% python3 -q
>>> import numpy as np
>>> np.set_printoptions(suppress=True, linewidth=120)
>>> feats = np.loadtxt("dump.csv", delimiter=",")
>>> feats.round(1) + 0
array([[-1.5, -1.2,  0. , -0.4, -0.8, -1.9,  0.9],
       [-0.9, -1.8, -0.1,  0.9, -0.8,  1.6, -0.9],
       [ 0.8,  0.2, -1.1,  2.1, -0.6, -1.3, -0.8],
       [ 0.6, -1.4, -1.7, -0.1,  1.6,  0.2,  0.9],
       [ 1.5, -0.6,  1. ,  0.6, -1.1,  0.4,  1.9],
       [-0.5, -0.4,  1.8,  1.3,  1.9, -0.5,  0. ],
       [-1.5,  1.3, -0.8,  1.1,  0. ,  0.8,  1.6]])
>>> Uu, sigma = np.linalg.svd(feats)
Traceback (most recent call last):
  File "<python-input-4>", line 1, in <module>
    Uu, sigma = np.linalg.svd(feats)
    ^^^^^^^^^
ValueError: too many values to unpack (expected 2)
>>> Uu, sigma, Vh = np.linalg.svd(feats, full_matrices=False)
>>> np.allclose(Uu * sigma @ Vh, feats)
True
>>> sigma.round(1)
array([3., 3., 3., 3., 3., 3., 3.])
>>> np.round(sigma / sigma[0], 1)
array([1., 1., 1., 1., 1., 1., 1.])
>>> (sigma > 1e-8).sum()
np.int64(7)
>>> W1 = np.array([[1, 1, 3, 3, 0, 1],
...     [0, 3, 4, 1, 4, 3],
...     [4, 2, 0, 4, 4, 1],
...     [1, 1, 1, 1, 3, 1],
...     [0, 5, 1, 0, 5, 5],
...     [4, 1, 4, 3, 0, 1],
...     [1, 5, 5, 0, 3, 0]])
>>> b = np.array([-4, -1, -5, -5, 0, -4])
>>> act = np.maximum(feats @ W1 + b, 0)
>>> (act > 0).astype(int)
array([[0, 0, 0, 0, 0, 0],
       [1, 0, 0, 0, 0, 0],
       [0, 0, 0, 0, 0, 0],
       [0, 1, 0, 0, 0, 0],
       [1, 1, 1, 1, 1, 0],
       [1, 1, 0, 1, 1, 1],
       [0, 1, 1, 0, 1, 0]])
>>> act.round(1) + 0
array([[ 0. ,  0. ,  0. ,  0. ,  0. ,  0. ],
       [ 1.3,  0. ,  0. ,  0. ,  0. ,  0. ],
       [ 0. ,  0. ,  0. ,  0. ,  0. ,  0. ],
       [ 0. ,  4.9,  0. ,  0. ,  0. ,  0. ],
       [ 5.6,  6. ,  7.7,  4.9,  4.1,  0. ],
       [ 1.9, 10.9,  0. ,  0. , 18.7,  6.2],
       [ 0. ,  9.7,  7.7,  0. , 10.4,  0. ]])
>>> W2 = np.array([[-3, 3, -3],
...     [-3, 2, -3],
...     [-1, -3, -3],
...     [-2, 1, -1],
...     [-3, 2, -3],
...     [1, 3, 2]])
>>> W1 @ W2
array([[-14,   2, -16],
       [-24,  12, -28],
       [-37,  31, -32],
       [-17,  12, -17],
       [-26,  32, -23],
       [-24,   8, -28],
       [-32,   4, -42]])
>>> (act @ W2).round(6).argmax(axis=1)
array([0, 1, 0, 1, 1, 1, 1])
>>> np.round(act @ W2, 1)
array([[  0. ,   0. ,   0. ],
       [ -4. ,   4. ,  -4. ],
       [  0. ,   0. ,   0. ],
       [-14.7,   9.8, -14.7],
       [-64.7,  18.9, -75.1],
       [-88.3,  83.5, -82. ],
       [-68. ,  17.1, -83.3]])
>>> Uu, sigma, Vh = np.linalg.svd(act)
>>> sigma.round(1) + 0
array([28.1, 11.2,  5.5,  3.8,  0.9,  0. ])
>>> out = Uu[:, :5] @ np.diag(sigma[:5]) @ Vh[:5]
>>> round(float(np.abs(act - out).max()), 1)
0.0
>>> np.linalg.matrix_rank(out)
np.int64(5)
>>> round(float(np.linalg.norm(act - out) / np.linalg.norm(act)), 1)
0.0
>>> round(np.linalg.norm(act - out, 2), 1), round(float(sigma[5]), 1)
(np.float64(0.0), 0.0)
>>> np.linalg.matrix_rank(act, rtol=0.05)
np.int64(4)
>>> rng = np.random.default_rng(6885)
>>> E = np.triu(rng.random((3, 3)) < 0.8, 1).astype(int)
>>> E = E + E.T
>>> E
array([[0, 1, 1],
       [1, 0, 1],
       [1, 1, 0]])
>>> blk = np.stack([E, 5 * E, E[::-1]])
>>> (blk @ E.T).shape
(3, 3, 3)
>>> np.linalg.matrix_rank(blk)
array([3, 3, 3])
>>> np.einsum("bij,cij->bc", blk, blk)
array([[  6,  30,   4],
       [ 30, 150,  20],
       [  4,  20,   6]])
>>> blk.shape
(3, 3, 3)
>>> blk.sum(axis=0)
array([[1, 7, 6],
       [7, 0, 7],
       [6, 7, 1]])
>>> np.sort(np.abs(np.fft.fft(E[0]))), np.round(np.sort(np.linalg.svd(E, compute_uv=False)), 1)
(array([1., 1., 2.]), array([1., 1., 2.]))
>>> (E @ E)[0]
array([2, 1, 1])
>>> np.allclose(E @ E.T, E.T @ E)
True
>>> out = E / np.linalg.norm(E, axis=1, keepdims=True)
>>> C2 = out @ out.T
>>> np.round(np.degrees(np.arccos(np.clip(C2[2, 0], -1, 1))), 1)
np.float64(60.0)
>>> C2[2].round(1)
array([0.5, 0.5, 1. ])
>>> np.round(np.linalg.norm(out, axis=1), 1)
array([1., 1., 1.])
>>> C2.round(1)
array([[1. , 0.5, 0.5],
       [0.5, 1. , 0.5],
       [0.5, 0.5, 1. ]])
>>> np.allclose(E, E.T)
True
>>> np.round(np.linalg.det(E), 1)
np.float64(2.0)
>>> E @ E
array([[2, 1, 1],
       [1, 2, 1],
       [1, 1, 2]])
>>> (E - E.T) / 2
array([[0., 0., 0.],
       [0., 0., 0.],
       [0., 0., 0.]])
>>> np.trace(E)
np.int64(0)
>>> np.round(np.sort(np.abs(np.linalg.eigvals(E))), 1)
array([1., 1., 2.])
>>> idx = rng.permutation(7)
>>> idx
array([4, 0, 5, 2, 6, 3, 1])
>>> out = feats[idx][:, idx]
>>> np.round(np.trace(out), 1)
np.float64(-4.5)
>>> K = np.load("w.npy")
>>> K
array([[ 6,  6,  4,  9,  1,  7],
       [ 4,  6,  5,  6,  0,  2],
       [ 0,  2,  0,  0,  0,  1],
       [ 0,  6,  2,  3,  1,  3],
       [ 0,  2,  0,  0,  0,  1],
       [ 4,  4,  2,  3,  0,  1],
       [ 2,  4,  0,  3,  0,  4],
       [ 6,  6,  4,  9,  1,  7],
       [ 3,  9,  7, 12,  3,  9],
       [ 0,  6,  1,  6,  2,  8],
       [ 5,  5,  3,  6,  0,  4]])
>>> idx = rng.permutation(6)
>>> out = K[:, idx] * rng.choice([-1, 1], 6)
>>> out
array([[  4,  -6,   7,  -6,  -9,  -1],
       [  5,  -6,   2,  -4,  -6,   0],
       [  0,  -2,   1,   0,   0,   0],
       [  2,  -6,   3,   0,  -3,  -1],
       [  0,  -2,   1,   0,   0,   0],
       [  2,  -4,   1,  -4,  -3,   0],
       [  0,  -4,   4,  -2,  -3,   0],
       [  4,  -6,   7,  -6,  -9,  -1],
       [  7,  -9,   9,  -3, -12,  -3],
       [  1,  -6,   8,   0,  -6,  -2],
       [  3,  -5,   4,  -5,  -6,   0]])
>>> Uu, _, Vh = np.linalg.svd(K.T @ out)
>>> np.round(np.linalg.lstsq(K, out)[0], 1) + 0
array([[ 0.,  0.,  0., -1.,  0.,  0.],
       [ 0., -1.,  0.,  0.,  0.,  0.],
       [ 1.,  0.,  0.,  0.,  0.,  0.],
       [ 0.,  0.,  0.,  0., -1.,  0.],
       [ 0.,  0.,  0.,  0.,  0., -1.],
       [ 0.,  0.,  1.,  0.,  0.,  0.]])
>>> idx
array([2, 1, 5, 0, 3, 4])
>>> W1 = np.array([[-9, 4, -8, 8],
...     [-1, -9, -9, -5],
...     [2, -7, -3, 0],
...     [6, 9, -9, 3],
...     [-1, 6, -6, -5],
...     [-8, -3, 8, -7]])
>>> b = np.array([-3, 4, 3, 2])
>>> act = np.maximum(out @ W1 + b, 0)
>>> np.round((act > 0).mean(axis=0), 1)
array([0.4, 0.3, 1. , 1. ])
>>> act
array([[  0,   0, 104,  98],
       [  0,   0,  83,  90],
       [  1,  15,  18,  12],
       [  2,  30,  42,  70],
       [  1,  15,  18,  12],
       [  0,   0,  74,  41],
       [  0,   0,  63,  31],
       [  0,   0, 104,  98],
       [  0,   0,  76, 175],
       [ 32,   0,  45,  84],
       [  0,   0,  93,  66]])
>>> np.linalg.matrix_rank(act)
np.int64(4)
>>> W2 = np.array([[1, 2, 4], [4, 4, -1], [1, 3, -2], [-3, 4, 2]])
>>> (act @ W2).round(6).argmax(axis=1)
array([1, 1, 1, 1, 1, 1, 1, 1, 1, 1, 1])
>>> vec = np.array([2, 1, 2, 0, 2, 1])
>>> rhs = K @ vec
>>> b, lr = np.zeros(6), 1 / np.linalg.norm(K, 2) ** 2
>>> for i in range(60):
...     b -= lr * K.T @ (K @ b - rhs)
...     if i % 10 == 0: print(i, round(np.linalg.norm(K @ b - rhs), 1))
... 
0 6.9
10 4.6
20 3.3
30 2.6
40 2.2
50 2.0
>>> np.round(np.linalg.cond(K), 1)
np.float64(75.0)
>>> b.round(1)
array([1.2, 1.1, 1.1, 1.4, 0.1, 0.5])
>>> f = np.array([4, 5])
>>> np.polyval(f, K[0])
array([29, 29, 21, 41,  9, 33])
>>> np.cross(K[0, :3], K[1, :3])
array([  6, -14,  12])
>>> out = K / np.sqrt((K ** 2).mean(axis=1, keepdims=True))
>>> np.linalg.matrix_rank(out) == np.linalg.matrix_rank(K)
np.True_
>>> np.linalg.matrix_rank(K - K.mean(axis=1, keepdims=True))
np.int64(5)
>>> out[2].round(1)
array([0. , 2.2, 0. , 0. , 0. , 1.1])
>>> J = np.loadtxt("m.csv", delimiter=",")
>>> J
array([[15.4, 17.1, 16.8,  9.1,  4.2, -0.7],
       [14.7, 14.7, 13.9,  9.3,  5. , -1.2],
       [13.2, 14.9, 17.6,  8.8,  3.3,  0.7],
       [13.1, 14.6, 14.9,  9.3,  5.1,  0.4],
       [16. , 14.6, 16. , 10.4,  2.4, -1.1],
       [13.6, 13.1, 12.7,  9.7,  6.5,  0.2],
       [14.2, 15. , 14.1, 11.3,  5.5,  0.7],
       [15.8, 14.9, 14.2, 10. ,  6. , -0.7],
       [14.4, 14.4, 14.3,  9. ,  5.2,  1.8],
       [13.6, 16.3, 12. ,  8.5,  4.6,  0. ]])
>>> theta = np.radians(20)
>>> Rm = np.eye(6)
>>> Rm[4, 4] = Rm[0, 0] = np.cos(theta)
>>> Rm[4, 0], Rm[0, 4] = -np.sin(theta), np.sin(theta)
>>> Rm.round(1)
array([[ 0.9,  0. ,  0. ,  0. ,  0.3,  0. ],
       [ 0. ,  1. ,  0. ,  0. ,  0. ,  0. ],
       [ 0. ,  0. ,  1. ,  0. ,  0. ,  0. ],
       [ 0. ,  0. ,  0. ,  1. ,  0. ,  0. ],
       [-0.3,  0. ,  0. ,  0. ,  0.9,  0. ],
       [ 0. ,  0. ,  0. ,  0. ,  0. ,  1. ]])
>>> out = J @ Rm.T
>>> np.round(np.abs(out - J).max(axis=0), 1)
array([1.4, 0. , 0. , 0. , 5.8, 0. ])
>>> np.allclose(np.linalg.norm(J, axis=1), np.linalg.norm(out, axis=1))
True
>>> out.round(1) + 0
array([[15.9, 17.1, 16.8,  9.1, -1.3, -0.7],
       [15.5, 14.7, 13.9,  9.3, -0.3, -1.2],
       [13.5, 14.9, 17.6,  8.8, -1.4,  0.7],
       [14.1, 14.6, 14.9,  9.3,  0.3,  0.4],
       [15.9, 14.6, 16. , 10.4, -3.2, -1.1],
       [15. , 13.1, 12.7,  9.7,  1.5,  0.2],
       [15.2, 15. , 14.1, 11.3,  0.3,  0.7],
       [16.9, 14.9, 14.2, 10. ,  0.2, -0.7],
       [15.3, 14.4, 14.3,  9. ,  0. ,  1.8],
       [14.4, 16.3, 12. ,  8.5, -0.3,  0. ]])
>>> np.round(np.abs(np.linalg.svd(J)[2][-1]), 1)
array([0.7, 0.2, 0.1, 0.5, 0.1, 0.5])
>>> round(np.linalg.norm(J, 2) / np.linalg.norm(J), 1)
np.float64(1.0)
>>> [round(float(x), 1) for x in np.linalg.svd(J, compute_uv=False)[:3]]
[87.3, 5.4, 3.6]
>>> Uu, sigma, Vh = np.linalg.svd(J)
>>> np.argmax(sigma[:-1] / (sigma[1:] + 1e-6)) + 1
np.int64(1)
>>> sigma.round(1)
array([87.3,  5.4,  3.6,  3.3,  2. ,  1.6])
>>> out = Uu[:, :1] @ np.diag(sigma[:1]) @ Vh[:1]
>>> np.linalg.matrix_rank(J, rtol=0.05)
np.int64(2)
>>> np.linalg.matrix_rank(out)
np.int64(1)
>>> out.round(1) + 0
array([[15.7, 16.4, 16. , 10.4,  5.2,  0. ],
       [14.2, 14.7, 14.4,  9.4,  4.7,  0. ],
       [14.6, 15.2, 14.9,  9.7,  4.8,  0. ],
       [14. , 14.5, 14.3,  9.3,  4.6,  0. ],
       [15.1, 15.6, 15.3, 10. ,  5. ,  0. ],
       [13.3, 13.8, 13.6,  8.8,  4.4,  0. ],
       [14.6, 15.1, 14.9,  9.7,  4.8,  0. ],
       [14.8, 15.4, 15.1,  9.8,  4.9,  0. ],
       [14.1, 14.6, 14.4,  9.3,  4.6,  0. ],
       [13.6, 14.1, 13.9,  9. ,  4.5,  0. ]])
>>> X = np.load("test9.npy")
>>> X
array([[ 6,  0,  3, 19,  0,  0],
       [ 0,  0, 19,  0, 15,  0],
       [ 0,  0, 24, 17,  9,  0],
       [ 0,  0,  0,  1,  0, 10],
       [ 0,  0,  0,  0,  5,  2],
       [ 0,  0,  0,  0,  3,  1],
       [ 0,  0, 12, 13,  6,  0],
       [ 0,  0,  5,  5,  6,  0],
       [ 0,  0,  0,  9,  0,  1],
       [ 0,  0,  0,  0,  3,  7],
       [15,  7,  0,  0,  0, 11],
       [ 0,  0,  5,  5,  6,  0],
       [52, 33,  0,  0,  8,  8],
       [ 0,  0,  0,  0,  0,  6],
       [21, 12, 30,  0, 17,  0],
       [ 0,  0, 27, 15, 11,  0],
       [ 0,  0,  0, 29,  0,  5],
       [15,  7,  0,  0,  0, 11],
       [26, 15,  0,  0,  7,  5],
       [30, 17,  1,  7,  3,  3],
       [ 0,  0, 15, 11,  8,  0],
       [ 0,  0,  0,  0,  1,  3],
       [ 0,  0, 15, 11,  8,  0],
       [ 0,  0,  0,  3,  0,  6],
       [ 0,  0, 13,  0, 20,  0],
       [ 0,  0,  0, 19,  0,  0],
       [53, 34, 10,  0, 13,  4],
       [ 0,  0, 10, 27,  0,  0],
       [ 0,  0,  8,  3,  8,  0],
       [44, 27,  0,  0,  3,  9]])
>>> # rows 7 and 11 are equal
>>> Xc = (X - X.mean(axis=0)) / X.std(axis=0)
>>> np.round(Xc.std(axis=0), 1)
array([1., 1., 1., 1., 1., 1.])
>>> np.argwhere(np.abs(Xc) > 2)
array([[10,  5],
       [12,  0],
       [12,  1],
       [14,  2],
       [14,  4],
       [15,  2],
       [16,  3],
       [17,  5],
       [24,  4],
       [26,  0],
       [26,  1],
       [27,  3],
       [29,  0],
       [29,  1]])
>>> b = np.linalg.lstsq(np.delete(Xc, 3, axis=1), Xc[:, 3])[0]
>>> np.abs(b).argmax()
np.int64(3)
